% python3 -q
>>> import numpy as np
>>> from numpy import linalg as LA
>>> np.set_printoptions(precision=2, suppress=True, linewidth=200)
>>> arr = np.array([[1.0, 1.0, 2.0, 3.0, 1.0, -2.0, 3.0, 1.0],
...     [-3.0, 3.0, 0.0, 2.0, 0.0, 3.0, 0.0, 4.0],
...     [0.0, 2.0, -1.0, -3.0, 0.0, 1.0, -2.0, -5.0],
...     [-1.0, 2.0, -1.0, 1.0, 1.0, 3.0, 3.0, -1.0],
...     [1.0, -3.0, 2.0, 0.0, -3.0, -2.0, -1.0, 5.0],
...     [3.0, -3.0, 1.0, 2.0, 2.0, -2.0, 2.0, 4.0],
...     [0.0, 0.0, 2.0, 0.0, 3.0, -1.0, 0.0, 2.0],
...     [0.0, 0.0, 0.0, 0.0, 0.0, 0.0, 0.0, 1.0]])
>>> def softmax(z):
...     e = np.exp(z - z.max(axis=-1, keepdims=True))
...     return e / e.sum(axis=-1, keepdims=True)
... 
>>> np.round(softmax(arr[4]), 2) + 0
array([0.02, 0.  , 0.05, 0.01, 0.  , 0.  , 0.  , 0.93])
>>> np.round(softmax(arr[4] + -2), 2) + 0
array([0.02, 0.  , 0.05, 0.01, 0.  , 0.  , 0.  , 0.93])
>>> S = arr @ arr.T / np.sqrt(8)
>>> np.round(softmax(S)[4] @ arr, 2) + 0
array([ 1., -3.,  2.,  0., -3., -2., -1.,  5.])
>>> np.round(softmax(S + np.triu(np.full(S.shape, -np.inf), 1)), 2) + 0
array([[1.  , 0.  , 0.  , 0.  , 0.  , 0.  , 0.  , 0.  ],
       [0.  , 1.  , 0.  , 0.  , 0.  , 0.  , 0.  , 0.  ],
       [0.  , 0.  , 1.  , 0.  , 0.  , 0.  , 0.  , 0.  ],
       [0.  , 0.02, 0.  , 0.98, 0.  , 0.  , 0.  , 0.  ],
       [0.  , 0.  , 0.  , 0.  , 1.  , 0.  , 0.  , 0.  ],
       [0.  , 0.  , 0.  , 0.  , 0.  , 1.  , 0.  , 0.  ],
       [0.04, 0.  , 0.  , 0.  , 0.01, 0.47, 0.47, 0.  ],
       [0.07, 0.21, 0.01, 0.04, 0.3 , 0.21, 0.1 , 0.07]])
>>> softmax(S).round(6).argmax(axis=1)
array([0, 1, 2, 3, 4, 5, 5, 4])
>>> vec = np.array([3, -3, -4, -3, 5, -1, 3, -5])
>>> rhs = arr @ vec
>>> beta, lr = np.zeros(8), 1 / LA.norm(arr, 2) ** 2
>>> for i in range(15):
...     beta -= lr * arr.T @ (arr @ beta - rhs)
...     if i % 5 == 0: print(i, round(LA.norm(arr @ beta - rhs), 2))
... 
0 37.8
5 11.61
10 7.38
>>> round(float(LA.cond(arr)), 2)
43.15
>>> q, Rm = LA.qr(arr)
>>> np.trace(q @ q.T)
np.float64(8.0)
>>> np.abs(np.diag(Rm))
array([4.58, 3.6 , 3.38, 4.35, 3.89, 1.68, 1.84, 1.  ])
